$ python -q
>>> import numpy as np
>>> np.set_printoptions(precision=2, suppress=True, linewidth=140)
>>> X = np.array([[1, 2, 2, 0, 0],
...     [2, 1, 2, 2, 0],
...     [2, 2, 1, 2, 2],
...     [0, 2, 2, 1, 2],
...     [0, 0, 2, 2, 1]])
>>> evals, vecs = np.linalg.eigh(X)
>>> x = np.array([0, 1, 1, 3, 2])
>>> np.abs(X).sum(axis=1).max(), round(np.abs(evals).max(), 2)
(np.int64(9), np.float64(6.87))
>>> x @ X @ x / (x @ x), round(float(evals[0]), 2), round(float(evals[-1]), 2)
(np.float64(5.0), -2.24, 6.87)
>>> left, s, VT = np.linalg.svd(X, full_matrices=False)
>>> np.allclose(left * s @ VT, X)
True
>>> np.round(left.T @ left, 2) + 0
array([[1., 0., 0., 0., 0.],
       [0., 1., 0., 0., 0.],
       [0., 0., 1., 0., 0.],
       [0., 0., 0., 1., 0.],
       [0., 0., 0., 0., 1.]])
>>> evals, vecs = np.linalg.eig(X)
>>> np.sort(np.linalg.eigvals(X @ X))
array([ 0.01,  3.79,  5.  ,  5.  , 47.21])
>>> np.round(X @ vecs[:, 0] - evals[0] * vecs[:, 0], 2) + 0
array([0., 0., 0., 0., 0.])
>>> np.sort(np.linalg.eigvals(np.linalg.inv(X)))
array([-0.51, -0.45,  0.15,  0.45, 13.37])
>>> np.sort(np.linalg.eigvals(X.T))
array([-2.24, -1.95,  0.07,  2.24,  6.87])
>>> arr = np.arange(21).reshape(7, 3) + -3
>>> arr
array([[-3, -2, -1],
       [ 0,  1,  2],
       [ 3,  4,  5],
       [ 6,  7,  8],
       [ 9, 10, 11],
       [12, 13, 14],
       [15, 16, 17]])
>>> # rank 2
>>> Y = arr[0, 0] * arr[1:] - np.outer(arr[1:, 0], arr[0])
>>> Y
array([[  0,  -3,  -6],
       [  0,  -6, -12],
       [  0,  -9, -18],
       [  0, -12, -24],
       [  0, -15, -30],
       [  0, -18, -36]])
>>> arr[:, 0] / arr[0, 0]
array([ 1., -0., -1., -2., -3., -4., -5.])
>>> np.linalg.matrix_rank(Y), np.linalg.matrix_rank(arr)
(np.int64(1), np.int64(2))
>>> np.unique(arr.round(6), axis=0).shape
(7, 3)
>>> np.abs(np.diag(np.linalg.qr(arr)[1])) > 1e-9
array([ True,  True, False])
>>> left, s, VT = np.linalg.svd(arr)
>>> s.round(2) + 0
array([42.34,  2.43,  0.  ])
>>> Y = left[:, :2] @ np.diag(s[:2]) @ VT[:2]
>>> round(np.linalg.norm(arr - Y, 2), 2), np.round(s[2], 2)
(np.float64(0.0), np.float64(0.0))
>>> np.linalg.matrix_rank(Y)
np.int64(2)
>>> Y.round(2) + 0
array([[-3., -2., -1.],
       [ 0.,  1.,  2.],
       [ 3.,  4.,  5.],
       [ 6.,  7.,  8.],
       [ 9., 10., 11.],
       [12., 13., 14.],
       [15., 16., 17.]])
